$ python3 -q
>>> import numpy as np
>>> import numpy.linalg as la
>>> np.set_printoptions(precision=2, suppress=True, linewidth=140, sign=" ")
>>> tidy = lambda a: np.round(a, 2) + 0
>>> J = np.array([[5, 4, 2], [2, 2, 0], [2, 1, 2]])
>>> x0 = np.array([3, 0, 2])
>>> a = np.maximum(J @ x0, 0)
>>> print(np.maximum(J @ x0, 0) - np.maximum(-J @ x0, 0))
[ 19   6  10]
>>> print(tidy(np.tanh(J @ x0)))
[ 1.  1.  1.]
>>> print(np.flatnonzero(a > 1e-9))
[ 0  1  2]
>>> print(J * (a > 1e-9)[:, None])
[[ 5  4  2]
 [ 2  2  0]
 [ 2  1  2]]
>>> print(np.maximum(J @ (3 * x0), 0))
[ 57  18  30]
>>> left, s, Vt = la.svd(J)
>>> V = Vt[:(s > 1e-8).sum()]
>>> rng = np.random.default_rng(6591)
>>> x0 = J[2] + 5 * J[0] + rng.integers(2) * np.eye(3)[2]
>>> print(x0)
[ 27.  21.  13.]
>>> print(tidy(la.norm(x0 - V.T @ V @ x0)))
0.33
>>> print(la.matrix_rank(np.vstack([J, x0])))
3
>>> print(tidy(np.diag(V.T @ V)))
[ 0.56  0.56  0.89]
>>> print(np.abs(np.diag(la.qr(J)[1])) > 1e-9)
[ True  True False]
>>> print(tidy(J @ la.pinv(J) @ J))
[[ 5.  4.  2.]
 [ 2.  2.  0.]
 [ 2.  1.  2.]]
>>> print(np.unique(J.round(6), axis=0).shape)
(3, 3)
>>> print(la.lstsq(J[:-1].T, J[-1])[2])
2
>>> z = rng.permutation(3)
>>> print(z)
[ 1  0  2]
>>> other = J[z][:, z]
>>> print(np.diag(other))
[ 2  5  2]
>>> print(other)
[[ 2  2  0]
 [ 4  5  2]
 [ 1  2  2]]
>>> proj = np.triu(np.array([[5, 4, 1], [4, 2, 2], [2, 4, 4]]), 1) + np.eye(3)
>>> other = proj @ J @ la.inv(proj)
>>> print(tidy(la.det(other)))
0.0
>>> print(la.matrix_rank(other))
2
>>> print(other)
[[ 15. -47.  83.]
 [  6. -20.  38.]
 [  2.  -7.  14.]]
>>> print(np.trace(other), np.trace(J))
9.0 9
>>> other = np.array([[4, 1, -1, -3, 0],
...     [-3, -5, -1, 0, 3],
...     [-1, 3, -1, -2, -5],
...     [-4, 5, 4, 3, -4],
...     [-3, -4, -5, 0, 3]])
>>> F = np.tril(other)
>>> print(F)
[[ 4  0  0  0  0]
 [-3 -5  0  0  0]
 [-1  3 -1  0  0]
 [-4  5  4  3  0]
 [-3 -4 -5  0  3]]
>>> z = rng.permutation(5)
>>> print(z)
[ 3  0  1  4  2]
>>> other = F[z][:, z]
>>> print(tidy(la.det(other)), tidy(la.det(F[z])))
180.0 180.0
>>> print(tidy(np.sort(np.abs(la.eigvals(other)))))
[ 1.  3.  3.  4.  5.]
>>> E = np.array([[-0.2, 1.7, -0.6, 0.5, -0.8],
...     [-0.2, -1.2, -0.9, -1.8, 0.9],
...     [-0.4, -1.47, -0.71, -1.83, 0.95]])
>>> print(E)
[[-0.2   1.7  -0.6   0.5  -0.8 ]
 [-0.2  -1.2  -0.9  -1.8   0.9 ]
 [-0.4  -1.47 -0.71 -1.83  0.95]]
>>> r0 = np.array([5, 1])
>>> print(tidy(np.correlate(E[2], E[0], "full")))
[ 0.32  0.98  0.07  1.31 -3.67  0.66 -3.54  1.98 -0.19]
>>> blk = np.stack([E, 3 * E, E[::-1]])
>>> print(tidy(la.norm(blk, axis=(1, 2))))
[  4.19  12.58   4.19]
>>> print(la.matrix_rank(blk))
[ 3  3  3]
>>> print(blk.shape)
(3, 3, 5)
>>> W = np.array([[2, 2], [0, 1], [2, 1], [2, 1], [0, 1]])
>>> b = np.array([1, -2])
>>> H = np.maximum(E @ W + b, 0)
>>> print(tidy(H))
[[ 0.4  0. ]
 [ 0.   0. ]
 [ 0.   0. ]]
>>> print(tidy((H > 0).mean(axis=0)))
[ 0.33  0.  ]
>>> basis = np.array([[1, 1, -1], [3, 2, 3]])
>>> print(W @ basis)
[[ 8  6  4]
 [ 3  2  3]
 [ 5  4  1]
 [ 5  4  1]
 [ 3  2  3]]
>>> print((H @ basis).round(6).argmax(axis=1))
[ 0  0  0]
>>> left, s, Vt = la.svd(E, full_matrices=False)
>>> print(tidy(s))
[ 3.92  1.47  0.18]
>>> print(np.allclose(left * s @ Vt, E))
True
>>> print(np.abs(left[:, 0]).round(6).argmax())
2
>>> print((s > 1e-8).sum())
3
>>> print(tidy(np.cumsum(s ** 2) / np.sum(s ** 2)))
[ 0.87  1.    1.  ]
>>> print(left.shape, s.shape, Vt.shape)
(3, 3) (3,) (3, 5)
>>> left, s, Vt = la.svd(J)
>>> print(np.argmax(s[:-1] / (s[1:] + 1e-6)) + 1)
2
>>> other = left[:, :2] @ np.diag(s[:2]) @ Vt[:2]
>>> print(tidy(la.norm(J - other) / la.norm(J)))
0.0
>>> print(la.matrix_rank(other))
2
>>> feats = np.load("block0.npy")
>>> print(feats)
[[-2.39 -1.51 -6.02]
 [ 9.88  3.78  1.29]
 [-0.23  5.89  2.78]
 [-4.34  3.5   3.8 ]
 [-1.08  1.67  3.46]
 [ 3.21 -5.23 -3.48]
 [ 4.98  0.75 -6.07]
 [-0.39  1.3  -2.62]
 [-3.06  4.51  1.41]
 [10.59 -1.72 -1.82]
 [-0.05 -0.13 -3.61]
 [ 0.45  2.87  1.86]
 [-8.   -0.4  -1.97]
 [ 5.17  0.45 -1.24]
 [ 3.14 -2.31  4.44]
 [-2.8   2.68  5.03]
 [ 1.83 -4.62 -2.34]
 [-9.46  3.65 -5.01]
 [-6.9   4.8   0.53]
 [ 1.76  2.76  0.26]
 [ 6.13 -1.21  2.87]
 [ 6.79  0.87  0.23]
 [ 0.17  0.31  2.39]
 [-5.53  0.2  -4.71]
 [-4.15 -2.45 -1.85]]
>>> W = np.array([[-1, -1, 0, -2, -2, 1],
...     [0, 0, -3, -1, -2, -2],
...     [-3, -3, 2, 1, -3, -2]])
>>> b = np.array([0, 7, 3, 1, 1, 1])
>>> H = np.maximum(feats @ W + b, 0)
>>> print(la.matrix_rank(H))
6
>>> basis = np.array([[9, 5], [2, 1], [5, 3], [8, -4], [9, -7], [8, 9]])
>>> print((H @ basis).round(6).argmax(axis=1))
[ 0  1  0  0  0  0  0  0  0  1  0  0  0  1  0  0  0  0  0  0  0  1  0  0  0]
>>> basis = feats[[13, 8]].astype(float)
>>> for _ in range(4):
...     z = la.norm(feats[:, None] - basis, axis=-1).argmin(axis=1)
...     basis = np.array([feats[z == j].mean(axis=0) for j in range(2)])
... 
>>> print(z)
[ 1  0  1  1  1  0  0  1  1  0  1  1  1  0  0  1  0  1  1  0  0  0  1  1  1]
>>> print(np.abs(basis[1] - basis[0]).argmax())
0
>>> print(tidy(basis[1] - basis[0]))
[-8.53  2.44  0.28]
>>> arr = np.load("data.npy")
>>> print(tidy(arr))
[[ 0.48  0.48  0.1   0.1 ]
 [ 0.48  0.48  0.1   0.1 ]
 [ 0.1   0.1   0.02  0.02]
 [ 0.1   0.1   0.02  0.02]]
>>> # symmetric, so the eigenvalues are real
>>> z = rng.permutation(3)
>>> other = feats[:, z] * rng.choice([-1, 1], 3)
>>> print(other)
[[-2.39  1.51 -6.02]
 [ 9.88 -3.78  1.29]
 [-0.23 -5.89  2.78]
 [-4.34 -3.5   3.8 ]
 [-1.08 -1.67  3.46]
 [ 3.21  5.23 -3.48]
 [ 4.98 -0.75 -6.07]
 [-0.39 -1.3  -2.62]
 [-3.06 -4.51  1.41]
 [10.59  1.72 -1.82]
 [-0.05  0.13 -3.61]
 [ 0.45 -2.87  1.86]
 [-8.    0.4  -1.97]
 [ 5.17 -0.45 -1.24]
 [ 3.14  2.31  4.44]
 [-2.8  -2.68  5.03]
 [ 1.83  4.62 -2.34]
 [-9.46 -3.65 -5.01]
 [-6.9  -4.8   0.53]
 [ 1.76 -2.76  0.26]
 [ 6.13  1.21  2.87]
 [ 6.79 -0.87  0.23]
 [ 0.17 -0.31  2.39]
 [-5.53 -0.2  -4.71]
 [-4.15  2.45 -1.85]]
>>> left, _, Vt = la.svd(feats.T @ other)
>>> print(z)
[ 0  1  2]
>>> W0 = np.load("arr.npy")
>>> print(W0)
[[ 1 -1  1]
 [ 1  0  0]
 [ 1  1  1]
 [ 1  2  4]]
>>> x0 = np.array([4, -2, -2])
>>> a = np.maximum(W0 @ x0, 0)
>>> print(np.maximum(W0 @ (3 * x0), 0))
[ 12  12   0   0]
>>> print(tidy(np.tanh(W0 @ x0)))
[ 1.  1.  0. -1.]
>>> print(a)
[ 4  4  0  0]
>>> print(np.maximum(W0 @ x0, 0) - np.maximum(-W0 @ x0, 0))
[ 4  4  0 -8]
>>> other = np.c_[W0[:, :2] @ np.array([[5, -1], [9, -2]]), np.array([2, 3, 8, 0])]
>>> print(other)
[[-4  1  2]
 [ 5 -1  3]
 [14 -3  8]
 [23 -5  0]]
>>> print(la.matrix_rank(other))
3
>>> print(tidy(la.norm(la.qr(W0)[0].T @ other, axis=0) ** 2 / ((other ** 2).sum(axis=0) + 1e-12)))
[ 1.    1.    0.81]
>>> print(la.matrix_rank(np.c_[W0, other]))
4
>>> print(tidy(la.norm(other - W0 @ la.lstsq(W0, other)[0], axis=0)))
[ 0.   0.   3.8]
>>> print(tidy(la.lstsq(W0, other[:, 0])[0]))
[ 5.  9.  0.]
>>> proj = W0 @ la.solve(W0.T @ W0, W0.T)
>>> print(tidy(la.eigvalsh(proj)))
[ 0.  1.  1.  1.]
>>> print(np.trace(proj))
3.0
>>> K = np.array([[0.0, -2.0, 0.0, 0.0, 0.0],
...     [-5.0, -6.0, 0.0, 0.0, 0.0],
...     [0.0, 0.0, 5.0, 2.0, 3.0],
...     [0.0, 0.0, 0.0, 5.0, 7.0],
...     [0.0, 0.0, 5.0, 2.0, 8.0]])
>>> print(K)
[[ 0. -2.  0.  0.  0.]
 [-5. -6.  0.  0.  0.]
 [ 0.  0.  5.  2.  3.]
 [ 0.  0.  0.  5.  7.]
 [ 0.  0.  5.  2.  8.]]
>>> other = np.array([[0, 1, 2], [1, 2, 2]])
>>> basis = np.kron(other, K)
>>> print(tidy(la.norm(basis, 2)), tidy(la.norm(other, 2) * la.norm(K, 2)))
48.51 48.51
>>> W = np.array([[-2, 1, 2, -2, -1],
...     [-1, 2, -2, 0, -1],
...     [-1, -2, 1, 3, 1],
...     [-2, 1, 2, 0, -1],
...     [2, 1, -3, 2, 2]])
>>> b = np.array([-2, 0, 1, 0, 2])
>>> H = np.maximum(K @ W + b, 0)
>>> print(la.matrix_rank(H))
5
>>> basis = np.array([[0, -1], [-3, 1], [1, -1], [2, 3], [-3, -3]])
>>> print((H @ basis).round(6).argmax(axis=1))
[ 0  0  1  1  1]
>>> print(W @ basis)
[[-2 -2]
 [-5  8]
 [10  4]
 [ 2  4]
 [-8  2]]
